% python3 -q
>>> import numpy as np
>>> from numpy import linalg as LA
>>> np.set_printoptions(precision=2, suppress=True, linewidth=160)
>>> def rnd(a):
...     return np.round(a, 2) + 0
... 
>>> basis = np.array([[0.5, -1.9, 0.5], [-0.3, -1.0, -0.8]])
>>> rng = np.random.default_rng(76780)
>>> E = np.array([[4, 2],
...     [4, 0],
...     [1, 4],
...     [2, 5],
...     [5, 2],
...     [3, 0],
...     [5, 0],
...     [0, 0],
...     [5, 3],
...     [2, 1],
...     [0, 4],
...     [5, 2],
...     [5, 3],
...     [0, 3],
...     [0, 1],
...     [4, 5],
...     [4, 3],
...     [0, 2],
...     [1, 3],
...     [3, 0],
...     [5, 4],
...     [1, 2],
...     [1, 3],
...     [0, 5],
...     [1, 0],
...     [3, 1],
...     [4, 5],
...     [2, 2],
...     [0, 1],
...     [0, 4]]) @ basis + 0.1 * rng.normal(size=(30, 3))
>>> rnd(E)
array([[  1.58,  -9.47,   0.44],
       [  2.02,  -7.66,   1.9 ],
       [ -0.75,  -5.82,  -2.81],
       [ -0.46,  -8.97,  -2.85],
       [  2.02, -11.36,   0.79],
       [  1.49,  -5.62,   1.45],
       [  2.36,  -9.6 ,   2.39],
       [ -0.12,   0.1 ,   0.13],
       [  1.42, -12.64,  -0.01],
       [  0.71,  -4.9 ,   0.11],
       [ -1.21,  -3.95,  -3.19],
       [  1.63, -11.47,   0.85],
       [  1.52, -12.54,   0.05],
       [ -0.88,  -3.06,  -2.55],
       [ -0.16,  -0.99,  -0.89],
       [  0.41, -12.4 ,  -2.02],
       [  1.08, -10.66,  -0.51],
       [ -0.63,  -2.01,  -1.5 ],
       [ -0.49,  -4.88,  -1.78],
       [  1.37,  -5.7 ,   1.43],
       [  1.16, -13.53,  -0.69],
       [ -0.1 ,  -3.74,  -1.03],
       [ -0.44,  -4.77,  -1.97],
       [ -1.5 ,  -5.07,  -3.9 ],
       [  0.63,  -2.02,   0.51],
       [  1.25,  -6.75,   0.56],
       [  0.54, -12.56,  -2.03],
       [  0.28,  -5.85,  -0.58],
       [ -0.52,  -1.09,  -0.85],
       [ -1.13,  -4.17,  -3.16]])
>>> vec = np.array([3, 2, 0])
>>> rhs = E @ vec
>>> rnd(LA.lstsq(E, rhs)[0])
array([3., 2., 0.])
>>> rnd(LA.pinv(E) @ E)
array([[1., 0., 0.],
       [0., 1., 0.],
       [0., 0., 1.]])
>>> rhs = rhs + 0.02 * rng.normal(size=30)
>>> rnd(rhs)
array([-14.16,  -9.23, -13.88, -19.34, -16.68,  -6.82, -12.11,  -0.19, -21.  ,  -7.66, -11.55, -18.04, -20.5 ,  -8.77,  -2.46, -23.54, -18.12,  -5.9 , -11.24,
        -7.32, -23.6 ,  -7.8 , -10.85, -14.58,  -2.18,  -9.76, -23.49, -10.86,  -3.79, -11.76])
>>> c, *_ = LA.lstsq(E, rhs)
>>> [round(float(LA.norm(LA.solve(E.T @ E + lam * np.eye(3), E.T @ rhs))), 2) for lam in (0, 1, 10, 100)]
[3.64, 2.31, 2.14, 1.79]
>>> D = LA.norm(E[:, None] - E[None], axis=-1)
>>> D[11].round(6).argsort(kind="stable")[:4]
array([11,  4, 12,  8])
>>> D.mean(axis=1).argmax()
np.int64(7)
>>> rnd(D[:5, :5])
array([[0.  , 2.37, 5.42, 3.91, 1.97],
       [2.37, 0.  , 5.76, 5.51, 3.86],
       [5.42, 5.76, 0.  , 3.16, 7.16],
       [3.91, 5.51, 3.16, 0.  , 5.01],
       [1.97, 3.86, 7.16, 5.01, 0.  ]])
>>> round(np.log10(LA.cond(E)))
2
>>> rnd(LA.norm(E, 2) / LA.norm(E))
np.float64(0.97)
>>> np.argsort(-LA.norm(E, axis=0).round(6), kind="stable")[:3]
array([1, 2, 0])
>>> rnd(np.abs(LA.svd(E)[2][-1]))
array([0.88, 0.11, 0.47])
>>> [round(float(x), 2) for x in LA.svd(E, compute_uv=False)[:3]]
[43.23, 10.65, 0.55]
>>> data = np.load("mat.npy")
>>> data
array([[0, 0, 0, 0, 1, 0, 0, 0],
       [0, 0, 1, 0, 1, 0, 0, 0],
       [0, 1, 0, 0, 1, 1, 1, 1],
       [0, 0, 0, 0, 0, 0, 1, 0],
       [1, 1, 1, 0, 0, 1, 0, 1],
       [0, 0, 1, 0, 1, 0, 0, 1],
       [0, 0, 1, 1, 0, 0, 0, 0],
       [0, 0, 1, 0, 1, 1, 0, 0]])
>>> vals, V = LA.eigh(data)
>>> rnd(LA.eigvalsh(data + -2 * np.eye(8)))
array([-3.97, -3.71, -3.  , -2.67, -1.77, -1.52, -0.85,  1.48])
>>> ang = np.radians(72)
>>> Rm = np.eye(3)
>>> Rm[2, 2] = Rm[0, 0] = np.cos(ang)
>>> Rm[2, 0], Rm[0, 2] = -np.sin(ang), np.sin(ang)
>>> rnd(Rm)
array([[ 0.31,  0.  ,  0.95],
       [ 0.  ,  1.  ,  0.  ],
       [-0.95,  0.  ,  0.31]])
>>> out = E @ Rm.T
>>> rnd(np.abs(out - E).max(axis=0))
array([2.67, 0.  , 4.12])
>>> rnd(LA.det(Rm)), rnd(np.trace(Rm))
(np.float64(1.0), np.float64(1.62))
>>> rnd(LA.svd(E, compute_uv=False)), rnd(LA.svd(out, compute_uv=False))
(array([43.23, 10.65,  0.55]), array([43.23, 10.65,  0.55]))
>>> vec = np.array([0, 1, 2, 2, 0, 0, 0, 1])
>>> rhs = data @ vec
>>> rhs
array([0, 2, 2, 0, 4, 3, 4, 2])
>>> rnd(LA.solve(data.T, data[6]))
array([0., 0., 0., 0., 0., 0., 1., 0.])
>>> rnd(LA.solve(data, rhs))
array([0., 1., 2., 2., 0., 0., 0., 1.])
>>> rnd(LA.solve(data, data[:, 5]))
array([0., 0., 0., 0., 0., 1., 0., 0.])
>>> rnd(LA.solve(data, rhs + data[:, 7]))
array([0., 1., 2., 2., 0., 0., 0., 2.])
>>> lab = rng.permutation(8)
>>> lab
array([4, 3, 6, 5, 1, 0, 2, 7])
>>> out = data[lab][:, lab]
>>> np.trace(out)
np.int64(0)
>>> rnd(LA.det(out)), rnd(LA.det(data[lab]))
(np.float64(1.0), np.float64(-1.0))
>>> np.allclose(out, data)
False
>>> vals, V = LA.eigh(data)
>>> vec = np.array([1, 0, 3, -2, 3, 1, -1, -2])
>>> vec @ data @ vec
np.int64(6)
>>> (np.sign(V[:, -1].round(6)) == np.sign(V[0, -1].round(6))).astype(int)
array([1, 1, 1, 1, 1, 1, 1, 1])
>>> rnd(LA.eigvalsh(data[1:, 1:]))
array([-1.94, -1.38, -1.  , -0.56,  0.35,  1.12,  3.41])
>>> np.abs(data).sum(axis=1).max(), rnd(np.abs(vals).max())
(np.int64(5), np.float64(3.48))
>>> rnd(vec @ data @ vec / (vec @ vec)), rnd(vals[0]), rnd(vals[-1])
(np.float64(0.21), np.float64(-1.97), np.float64(3.48))
>>> J = np.load("a.npy")
>>> J
array([[-1,  0,  0,  0,  0,  0,  0],
       [ 0,  2,  0,  0,  0,  0,  0],
       [ 0,  0,  2,  0,  0,  0,  0],
       [ 0,  0,  0, -2,  0,  0,  0],
       [ 0,  0,  0,  0,  0,  0,  0],
       [ 0,  0,  0,  0,  0,  3,  0],
       [ 0,  0,  0,  0,  0,  0,  1]])
>>> np.flatnonzero(LA.matrix_power((J != 0) + (J.T != 0) + np.eye(7), 7)[6])
array([6])
>>> (LA.matrix_power((J != 0) + (J.T != 0) + np.eye(7), 7) > 0).astype(int)
array([[1, 0, 0, 0, 0, 0, 0],
       [0, 1, 0, 0, 0, 0, 0],
       [0, 0, 1, 0, 0, 0, 0],
       [0, 0, 0, 1, 0, 0, 0],
       [0, 0, 0, 0, 1, 0, 0],
       [0, 0, 0, 0, 0, 1, 0],
       [0, 0, 0, 0, 0, 0, 1]])
>>> rnd(LA.det(J))
np.float64(0.0)
>>> rnd(np.sort(LA.eigvals(J).real))
array([-2., -1.,  0.,  1.,  2.,  2.,  3.])
>>> J @ J
array([[1, 0, 0, 0, 0, 0, 0],
       [0, 4, 0, 0, 0, 0, 0],
       [0, 0, 4, 0, 0, 0, 0],
       [0, 0, 0, 4, 0, 0, 0],
       [0, 0, 0, 0, 0, 0, 0],
       [0, 0, 0, 0, 0, 9, 0],
       [0, 0, 0, 0, 0, 0, 1]])
